$ python3 -q
>>> import numpy as np
>>> np.set_printoptions(precision=2, suppress=True, linewidth=140)
>>> m1 = np.load("a.npy")
>>> m1
array([[ 16,   0,  12,   0],
       [  0,  16,   0,  12],
       [-12,   0,  12,   0],
       [  0, -12,   0,  12]])
>>> np.sort(np.linalg.eigvals(m1).real)
array([14., 14., 14., 14.])
>>> (m1 != 0).astype(int)
array([[1, 0, 1, 0],
       [0, 1, 0, 1],
       [1, 0, 1, 0],
       [0, 1, 0, 1]])
>>> np.round(np.linalg.det(m1), 2)
np.float64(112896.0)
>>> f = np.array([3, 1, 2])
>>> g = np.array([0, -1, -1])
>>> A = f[:, None] + g[None, :]
>>> A
array([[3, 2, 2],
       [1, 0, 0],
       [2, 1, 1]])
>>> f = np.array([9, -1])
>>> np.convolve(m1[0], f)
array([144, -16, 108, -12,   0])
>>> np.cross(m1[0, :3], m1[1, :3])
array([-192,    0,  256])
>>> theta = np.radians(180)
>>> R = np.eye(3)
>>> R[2, 2] = R[0, 0] = np.cos(theta)
>>> R[2, 0], R[0, 2] = -np.sin(theta), np.sin(theta)
>>> R.round(2) + 0
array([[-1.,  0.,  0.],
       [ 0.,  1.,  0.],
       [ 0.,  0., -1.]])
>>> B = A @ R.T
>>> np.allclose(np.linalg.norm(A, axis=1), np.linalg.norm(B, axis=1))
True
>>> np.round(np.linalg.svd(A, compute_uv=False), 2) + 0, np.round(np.linalg.svd(B, compute_uv=False), 2) + 0
(array([4.85, 0.71, 0.  ]), array([4.85, 0.71, 0.  ]))
>>> U, sv, Vt = np.linalg.svd(A)
>>> sv.round(2) + 0
array([4.85, 0.71, 0.  ])
>>> B = U[:, :2] @ np.diag(sv[:2]) @ Vt[:2]
>>> round(np.abs(A - B).max(), 2)
np.float64(0.0)
>>> B.round(2) + 0
array([[3., 2., 2.],
       [1., 0., 0.],
       [2., 1., 1.]])
>>> np.linalg.matrix_rank(A, rtol=0.05)
np.int64(2)
>>> U, sv, Vt = np.linalg.svd(A)
>>> vecs = Vt[:(sv > 1e-8).sum()]
>>> rng = np.random.default_rng(86)
>>> x0 = A[1] + -1 * A[0] + rng.integers(2) * np.eye(3)[1]
>>> x0
array([-2., -1., -2.])
>>> np.round(vecs.T @ vecs, 2) + 0
array([[1. , 0. , 0. ],
       [0. , 0.5, 0.5],
       [0. , 0.5, 0.5]])
>>> M = np.load("block16.npy")
>>> M
array([[ 27., -20.,  45., -30.],
       [-20.,  18., -36.,  24.],
       [ 45., -36.,  83., -54.],
       [-30.,  24., -54.,  38.]])
>>> low = np.linalg.cholesky(M)
>>> round(np.prod(np.diag(low)) ** 2, 2), np.round(np.linalg.det(M), 2)
(np.float64(1280.0), np.float64(1280.0))
>>> M / np.sqrt(np.outer(np.diag(M), np.diag(M)))
array([[ 1.  , -0.91,  0.95, -0.94],
       [-0.91,  1.  , -0.93,  0.92],
       [ 0.95, -0.93,  1.  , -0.96],
       [-0.94,  0.92, -0.96,  1.  ]])
>>> np.linalg.eigvalsh(M).min() > 0
np.True_
>>> feats = np.load("m.npy")
>>> feats
array([[0, 0, 1],
       [3, 4, 1],
       [6, 7, 1],
       [0, 1, 1],
       [0, 1, 1],
       [3, 4, 1],
       [0, 1, 1],
       [0, 0, 1],
       [0, 1, 1],
       [0, 1, 1],
       [0, 0, 1],
       [3, 4, 1],
       [3, 4, 1],
       [0, 1, 1],
       [3, 4, 1],
       [3, 4, 1],
       [6, 7, 1],
       [6, 7, 1],
       [0, 0, 1]])
>>> hat = feats @ np.linalg.solve(feats.T @ feats, feats.T)
>>> np.diag(hat)
array([0.25, 0.07, 0.24, 0.14, 0.14, 0.07, 0.14, 0.25, 0.14, 0.14, 0.25, 0.07, 0.07, 0.14, 0.07, 0.07, 0.24, 0.24, 0.25])
>>> np.round(hat @ feats[:, 0], 2) + 0
array([0., 3., 6., 0., 0., 3., 0., 0., 0., 0., 0., 3., 3., 0., 3., 3., 6., 6., 0.])
>>> np.allclose(hat @ hat, hat)
True
>>> np.round(np.trace(hat), 2)
np.float64(3.0)
>>> x0 = np.array([1, 1, 1])
>>> np.sign((feats @ x0).round(6))
array([1, 1, 1, 1, 1, 1, 1, 1, 1, 1, 1, 1, 1, 1, 1, 1, 1, 1, 1])
>>> (feats * x0).sum(axis=1)
array([ 1,  8, 14,  2,  2,  8,  2,  1,  2,  2,  1,  8,  8,  2,  8,  8, 14, 14,  1])
>>> feats @ (2 * x0)
array([ 2, 16, 28,  4,  4, 16,  4,  2,  4,  4,  2, 16, 16,  4, 16, 16, 28, 28,  2])
>>> feats @ np.ones(3)
array([ 1.,  8., 14.,  2.,  2.,  8.,  2.,  1.,  2.,  2.,  1.,  8.,  8.,  2.,  8.,  8., 14., 14.,  1.])
>>> (feats @ x0).argmax()
np.int64(2)
>>> x0 = np.array([-2, -1, 1])
>>> target = feats @ x0
>>> np.linalg.solve(feats.T @ feats, feats.T @ target)
array([-2., -1.,  1.])
>>> target
array([  1,  -9, -18,   0,   0,  -9,   0,   1,   0,   0,   1,  -9,  -9,   0,  -9,  -9, -18, -18,   1])
>>> np.round(np.linalg.pinv(feats) @ feats, 2) + 0
array([[1., 0., 0.],
       [0., 1., 0.],
       [0., 0., 1.]])
>>> target = target + 0.3 * rng.normal(size=19)
>>> target
array([  0.92,  -8.8 , -17.78,  -0.24,   0.15,  -8.88,   0.03,   1.07,  -0.4 ,  -0.04,   0.93,  -8.52,  -8.97,  -0.74,  -8.64,  -8.49,
       -18.01, -17.48,   1.27])
>>> c, *_ = np.linalg.lstsq(feats, target)
>>> [round(float(np.linalg.norm(np.linalg.solve(feats.T @ feats + lam * np.eye(3), feats.T @ target))), 2) for lam in (0, 1, 10, 100)]
[2.34, 2.27, 1.94, 1.47]
>>> arr = np.array([[-2, -6, 2, 7], [-6, 6, -3, 0], [2, -3, 6, -3], [7, 0, -3, 8]])
>>> np.all(np.linalg.eigvalsh(arr) > 0)
np.False_
>>> x0 = np.array([-2, 3, -1, -3])
>>> np.einsum("ij,j->i", M, x0)
array([ -69.,   58., -119.,   72.])
>>> np.linalg.norm(M @ x0) <= np.linalg.norm(M, 2) * np.linalg.norm(x0) + 1e-9
np.True_
>>> M @ (2 * x0)
array([-138.,  116., -238.,  144.])
>>> M @ np.ones(4)
array([ 22., -14.,  38., -22.])
>>> M * x0
array([[ -54.,  -60.,  -45.,   90.],
       [  40.,   54.,   36.,  -72.],
       [ -90., -108.,  -83.,  162.],
       [  60.,   72.,   54., -114.]])
>>> M @ x0
array([ -69.,   58., -119.,   72.])
>>> w, vecs = np.linalg.eigh(arr)
>>> x0 = np.array([2, 2, 1, 0])
>>> (np.sign(vecs[:, -1].round(6)) == np.sign(vecs[0, -1].round(6))).astype(int)
array([1, 0, 1, 1])
>>> np.linalg.eigvalsh(arr[1:, 1:])
array([ 2.14,  6.95, 10.92])
>>> np.abs(arr).sum(axis=1).max(), round(float(np.abs(w).max()), 2)
(np.int64(18), 12.99)
>>> vecs * np.maximum(w, 0) @ vecs.T
array([[ 3.69, -3.75,  1.1 ,  4.34],
       [-3.75,  6.89, -3.36, -1.05],
       [ 1.1 , -3.36,  6.14, -2.58],
       [ 4.34, -1.05, -2.58,  9.25]])
>>> x0 @ arr @ x0
np.int64(-30)
>>> J = np.array([[1, 1, 2], [0, -1, -5], [0, 0, -4]])
>>> J
array([[ 1,  1,  2],
       [ 0, -1, -5],
       [ 0,  0, -4]])
>>> B = m1 + rng.integers(-2, 3, (4, 2)) @ rng.integers(-2, 3, (2, 4))
>>> B
array([[ 15,  -3,  16,   1],
       [ -3,  15,   0,  13],
       [-18,  -2,  12,   2],
       [  0,  -8,  -6,  11]])
>>> np.abs(B - m1).sum(axis=1)
array([ 9,  5, 10, 11])
>>> np.linalg.matrix_rank(B - m1, tol=1e-8)
np.int64(2)
>>> np.sort(np.abs(np.linalg.eigvals(B)))
array([17.93, 17.93, 20.58, 20.58])
>>> (B + B.T) / 2
array([[15. , -3. , -1. ,  0.5],
       [-3. , 15. , -1. ,  2.5],
       [-1. , -1. , 12. , -2. ],
       [ 0.5,  2.5, -2. , 11. ]])
>>> np.trace(B)
np.int64(53)
>>> np.round(np.linalg.det(B), 2)
np.float64(136080.0)
>>> (B - B.T) / 2
array([[  0. ,   0. ,  17. ,   0.5],
       [  0. ,   0. ,   1. ,  10.5],
       [-17. ,  -1. ,   0. ,   4. ],
       [ -0.5, -10.5,  -4. ,   0. ]])
>>> np.allclose(B @ B.T, B.T @ B)
False
>>> B @ B
array([[ -54, -130,  426,   19],
       [ -90,  130, -126,  335],
       [-480,  -16, -156,    2],
       [ 132, -196, -138,    5]])
>>> mat = np.array([[1.4, -1.4, 1.5],
...     [0.4, 0.6, 0.5],
...     [-0.1, 1.2, -0.5],
...     [-0.8, -0.9, -1.0],
...     [-1.8, -0.8, 0.8],
...     [-0.9, -0.1, -0.5],
...     [-0.1, -0.2, -0.9],
...     [-0.6, -1.6, 0.4],
...     [-0.8, 0.7, -0.6],
...     [-0.8, -1.0, -0.4],
...     [0.7, 0.6, 0.4],
...     [-0.4, -0.8, 0.2],
...     [-0.2, 0.5, -1.5],
...     [-0.1, 0.4, -0.6],
...     [0.0, 1.6, 1.0]])
>>> mat[:, 1] = -1 * mat[:, 2] + 0.1 * rng.normal(size=15)
>>> mat
array([[ 1.4 , -1.46,  1.5 ],
       [ 0.4 , -0.36,  0.5 ],
       [-0.1 ,  0.56, -0.5 ],
       [-0.8 ,  0.94, -1.  ],
       [-1.8 , -0.73,  0.8 ],
       [-0.9 ,  0.54, -0.5 ],
       [-0.1 ,  0.88, -0.9 ],
       [-0.6 , -0.32,  0.4 ],
       [-0.8 ,  0.51, -0.6 ],
       [-0.8 ,  0.36, -0.4 ],
       [ 0.7 , -0.35,  0.4 ],
       [-0.4 , -0.22,  0.2 ],
       [-0.2 ,  1.78, -1.5 ],
       [-0.1 ,  0.73, -0.6 ],
       [ 0.  , -0.86,  1.  ]])
>>> Q, vecs = np.linalg.qr(mat[:, :2])[0], np.linalg.qr(mat[:, 2:])[0]
>>> sv = np.linalg.svd(Q.T @ vecs, compute_uv=False)
>>> sv
array([0.99])
>>> np.degrees(np.arccos(sv.clip(0, 1)))
array([7.43])
>>> T = np.stack([mat, 2 * mat, mat[::-1]])
>>> np.einsum("bij,cij->bc", T, T)
array([[ 29.26,  58.51,  11.26],
       [ 58.51, 117.02,  22.52],
       [ 11.26,  22.52,  29.26]])
>>> np.linalg.matrix_rank(T.reshape(3, -1))
np.int64(2)
>>> np.linalg.norm(T, axis=(1, 2))
array([ 5.41, 10.82,  5.41])
>>> T.shape
(3, 15, 3)
>>> (T @ mat.T).shape
(3, 15, 15)
>>> np.linalg.matrix_rank(T)
array([3, 3, 3])
